% python3 -q
>>> import numpy as np
>>> import numpy.linalg as la
>>> np.set_printoptions(precision=1, suppress=True, linewidth=200)
>>> A = np.load("arr.npy")
>>> A.round(1) + 0
array([[-2.2,  1.9,  0.7],
       [ 0.2, -3. , -0.2],
       [ 1.8,  2.4, -0.4],
       [ 0.5, -2.9, -0.3],
       [ 2.9, -0.1, -0.8],
       [ 2.9,  0. , -0.8],
       [-2.5, -1.4,  0.7],
       [ 0.6, -2.9, -0.3],
       [-0.5, -2.9,  0. ],
       [ 2.6,  1.4, -0.7],
       [-2.5,  1.5,  0.8],
       [ 2.1,  2. , -0.5],
       [-0.6, -2.9,  0. ],
       [ 0.2,  3. ,  0.1],
       [ 2.8,  0.9, -0.8],
       [ 1.7,  2.4, -0.4],
       [ 0.9, -2.8, -0.4],
       [ 0.1,  3. ,  0.1],
       [-1.4, -2.6,  0.3],
       [-2.9, -0.1,  0.8],
       [-1.8, -2.3,  0.4],
       [-2.7, -1. ,  0.8],
       [ 1.3,  2.7, -0.3]])
>>> # looks like rank 2
>>> u, v = A[8], A[4]
>>> round(u @ v, 1)
np.float64(-1.3)
>>> round(u @ u, 1)
np.float64(9.0)
>>> pr = (u @ v) / (u @ u) * u
>>> print(v - pr)
[ 2.8 -0.5 -0.8]
>>> np.round((v - pr) @ u, 1)
np.float64(-0.0)
>>> round(la.norm(u + v) ** 2 + la.norm(u - v) ** 2, 1)
np.float64(36.0)
>>> la.matrix_rank(np.outer(u, v))
np.int64(1)
>>> np.round(np.outer(u, v), 1) + 0
array([[-1.6,  0.1,  0.5],
       [-8.5,  0.3,  2.5],
       [ 0.1,  0. ,  0. ]])
>>> pr.round(1) + 0
array([0.1, 0.4, 0. ])
>>> labels = A[:, 1] > np.median(A[:, 1])
>>> u = A[labels].mean(axis=0) - A[~labels].mean(axis=0)
>>> u
array([ 1.6,  4. , -0.3])
>>> round((((A - A.mean(axis=0)) @ u > 0) == labels).mean(), 1)
np.float64(1.0)
>>> ((A - A.mean(axis=0)) @ u > 0).astype(int)
array([1, 0, 1, 0, 1, 1, 0, 0, 0, 1, 1, 1, 0, 1, 1, 1, 0, 1, 0, 0, 0, 0, 1])
>>> round(np.trace(la.pinv(A) @ A), 1)
np.float64(2.0)
>>> np.unique(A.round(6), axis=0).shape
(23, 3)
>>> try:
...     la.inv(A)
... except la.LinAlgError as e:
...     print("failed:", e)
... 
failed: Last 2 dimensions of the array must be square
>>> np.round(A @ la.pinv(A) @ A, 1) + 0
array([[-2.2,  1.9,  0.7],
       [ 0.2, -3. , -0.2],
       [ 1.8,  2.4, -0.4],
       [ 0.5, -2.9, -0.3],
       [ 2.9, -0.1, -0.8],
       [ 2.9,  0. , -0.8],
       [-2.5, -1.4,  0.7],
       [ 0.6, -2.9, -0.3],
       [-0.5, -2.9,  0. ],
       [ 2.6,  1.4, -0.7],
       [-2.5,  1.5,  0.8],
       [ 2.1,  2. , -0.5],
       [-0.6, -2.9,  0. ],
       [ 0.2,  3. ,  0.1],
       [ 2.8,  0.9, -0.8],
       [ 1.7,  2.4, -0.4],
       [ 0.9, -2.8, -0.4],
       [ 0.1,  3. ,  0.1],
       [-1.4, -2.6,  0.3],
       [-2.9, -0.1,  0.8],
       [-1.8, -2.3,  0.4],
       [-2.7, -1. ,  0.8],
       [ 1.3,  2.7, -0.3]])
>>> la.lstsq(A[:-1].T, A[-1])[2]
np.int32(2)
>>> X = np.load("test3.npy")
>>> print(X)
[[6 5 1]
 [1 5 5]
 [3 3 0]]
>>> Q = X.astype(float).copy()
>>> for j in range(3):
...     Q[:, j] -= Q[:, :j] @ (Q[:, :j].T @ Q[:, j])
...     Q[:, j] /= la.norm(Q[:, j])
... 
>>> np.round(Q.T @ X, 1) + 0
array([[6.8, 6.5, 1.6],
       [0. , 4.1, 4.7],
       [0. , 0. , 1. ]])
>>> np.round(Q.T @ Q, 1) + 0
array([[1., 0., 0.],
       [0., 1., 0.],
       [0., 0., 1.]])
>>> Q.round(1) + 0
array([[ 0.9, -0.2,  0.4],
       [ 0.1,  1. ,  0.1],
       [ 0.4,  0. , -0.9]])
>>> left, sig, Vh = la.svd(Q, full_matrices=False)
>>> np.round(Vh @ Vh.T, 1) + 0
array([[1., 0., 0.],
       [0., 1., 0.],
       [0., 0., 1.]])
>>> (sig > 1e-8).sum()
np.int64(3)
>>> np.round(left.T @ left, 1) + 0
array([[1., 0., 0.],
       [0., 1., 0.],
       [0., 0., 1.]])
>>> rng = np.random.default_rng(35148)
>>> labels = rng.permutation(3)
>>> out = X[:, labels] * rng.choice([-1, 1], 3)
>>> out
array([[1, 5, 6],
       [5, 5, 1],
       [0, 3, 3]])
>>> left, _, Vh = la.svd(X.T @ out)
>>> labels
array([2, 1, 0])
>>> print(np.round(la.lstsq(X, out)[0], 1) + 0)
[[0. 0. 1.]
 [0. 1. 0.]
 [1. 0. 0.]]
>>> out = la.inv(X)
>>> la.det(X) * out
array([[-15.,   3.,  20.],
       [ 15.,  -3., -29.],
       [-12.,  -3.,  25.]])
>>> np.round(la.cond(X), 1)
np.float64(19.0)
>>> (np.abs(out) > 1e-9).astype(int)
array([[1, 1, 1],
       [1, 1, 1],
       [1, 1, 1]])
>>> u = np.array([0, 2, 0])
>>> out = X + np.outer(u, np.eye(3)[1])
>>> round(float(la.det(out) / la.det(X)), 1), round(1 + la.solve(X, u)[1], 1)
(1.2, np.float64(1.2))
>>> la.matrix_rank(out - X)
np.int64(1)
>>> la.matrix_rank(la.inv(out) - la.inv(X), tol=1e-8)
np.int64(1)
>>> m1 = np.load("w.npy")
>>> m1
array([[-1, -2,  0,  0,  0,  0],
       [-4, -5,  0,  0,  0,  0],
       [ 0,  2,  0,  0,  0,  0],
       [ 0,  0, -1, -2,  0,  0],
       [ 0,  0, -4, -5,  0,  0],
       [ 0,  0,  0,  2,  0,  0],
       [ 0,  0,  0,  0, -1, -2],
       [ 0,  0,  0,  0, -4, -5],
       [ 0,  0,  0,  0,  0,  2]])
>>> vec = np.array([2, 2, 0, 0, 2, 2])
>>> y = m1 @ vec
>>> print(np.round(la.pinv(m1) @ m1, 1) + 0)
[[1. 0. 0. 0. 0. 0.]
 [0. 1. 0. 0. 0. 0.]
 [0. 0. 1. 0. 0. 0.]
 [0. 0. 0. 1. 0. 0.]
 [0. 0. 0. 0. 1. 0.]
 [0. 0. 0. 0. 0. 1.]]
>>> np.round(la.lstsq(m1, y)[0], 1) + 0
array([2., 2., 0., 0., 2., 2.])
>>> y
array([ -6, -18,   4,   0,   0,   0,  -6, -18,   4])
>>> y = y + 0.1 * rng.normal(size=9)
>>> y.round(1) + 0
array([ -6. , -18. ,   4.2,   0. ,  -0.2,   0.2,  -6. , -18. ,   4. ])
>>> b, *_ = la.lstsq(m1, y)
>>> np.round(m1.T @ (y - m1 @ b), 1) + 0
array([0., 0., 0., 0., 0., 0.])
>>> b.round()
array([ 2.,  2., -0.,  0.,  2.,  2.])
>>> u = np.array([-2, -1, 1])
>>> np.correlate(m1[3], m1[7], "full")
array([ 0,  0,  5, 14,  8,  0,  0,  0,  0,  0,  0])
>>> out = np.c_[m1[:, :4] @ np.array([[3, 1, 0, 0], [-2, -1, 0, -3], [1, 1, 3, 2], [-2, 0, 0, -2]]), np.array([9, 6, 0, 9, 7, 6, 2, 6, 6])]
>>> out
array([[  1,   1,   0,   6,   9],
       [ -2,   1,   0,  15,   6],
       [ -4,  -2,   0,  -6,   0],
       [  3,  -1,  -3,   2,   9],
       [  6,  -4, -12,   2,   7],
       [ -4,   0,   0,  -4,   6],
       [  0,   0,   0,   0,   2],
       [  0,   0,   0,   0,   6],
       [  0,   0,   0,   0,   6]])
>>> la.norm(la.qr(m1)[0].T @ out, axis=0) ** 2 / ((out ** 2).sum(axis=0) + 1e-12)
array([1. , 1. , 1. , 1. , 0.6])
>>> la.matrix_rank(out)
np.int64(5)
>>> J = np.loadtxt("m.csv", delimiter=",")
>>> J
array([[ 0.7,  0.3, -0.3],
       [ 0.3,  0.6,  0.4],
       [-0.3,  0.4,  0.6]])
>>> # rank 2
>>> evals, V = la.eigh(J)
>>> vec = np.array([0, 2, 3])
>>> print(la.eigvalsh(J[1:, 1:]))
[0.3 1. ]
>>> np.round(vec @ J @ vec / (vec @ vec), 1), round(float(evals[0]), 1), round(evals[-1], 1)
(np.float64(1.0), 0.0, np.float64(1.0))
>>> V * np.abs(evals) @ V.T
array([[ 0.7,  0.3, -0.3],
       [ 0.3,  0.6,  0.4],
       [-0.3,  0.4,  0.6]])
>>> data = np.load("dump.npy")
>>> data
array([[0, 1, 0],
       [1, 0, 0],
       [0, 0, 1]])
>>> # 2 blocks once reordered
>>> evals, V = la.eigh(data)
>>> np.round(V.T @ data @ V, 1) + 0
array([[-1.,  0.,  0.],
       [ 0.,  1.,  0.],
       [ 0.,  0.,  1.]])
>>> np.unique(evals.round(6) + 0, return_counts=True)[1]
array([1, 2])
>>> la.svd(data, compute_uv=False)
array([1., 1., 1.])
>>> print(np.round(V @ np.diag(evals) @ V.T, 1) + 0)
[[0. 1. 0.]
 [1. 0. 0.]
 [0. 0. 1.]]
>>> mat = np.diag(np.array([2, -2, -2]))
>>> mat
array([[ 2,  0,  0],
       [ 0, -2,  0],
       [ 0,  0, -2]])
>>> # triangular
>>> theta = np.radians(30)
>>> R = np.eye(3)
>>> R[0, 0] = R[1, 1] = np.cos(theta)
>>> R[0, 1], R[1, 0] = -np.sin(theta), np.sin(theta)
>>> R
array([[ 0.9, -0.5,  0. ],
       [ 0.5,  0.9,  0. ],
       [ 0. ,  0. ,  1. ]])
>>> out = mat @ R.T
>>> np.abs(out - mat).max(axis=0)
array([1., 1., 0.])
>>> np.allclose(la.norm(mat, axis=1), la.norm(out, axis=1))
True
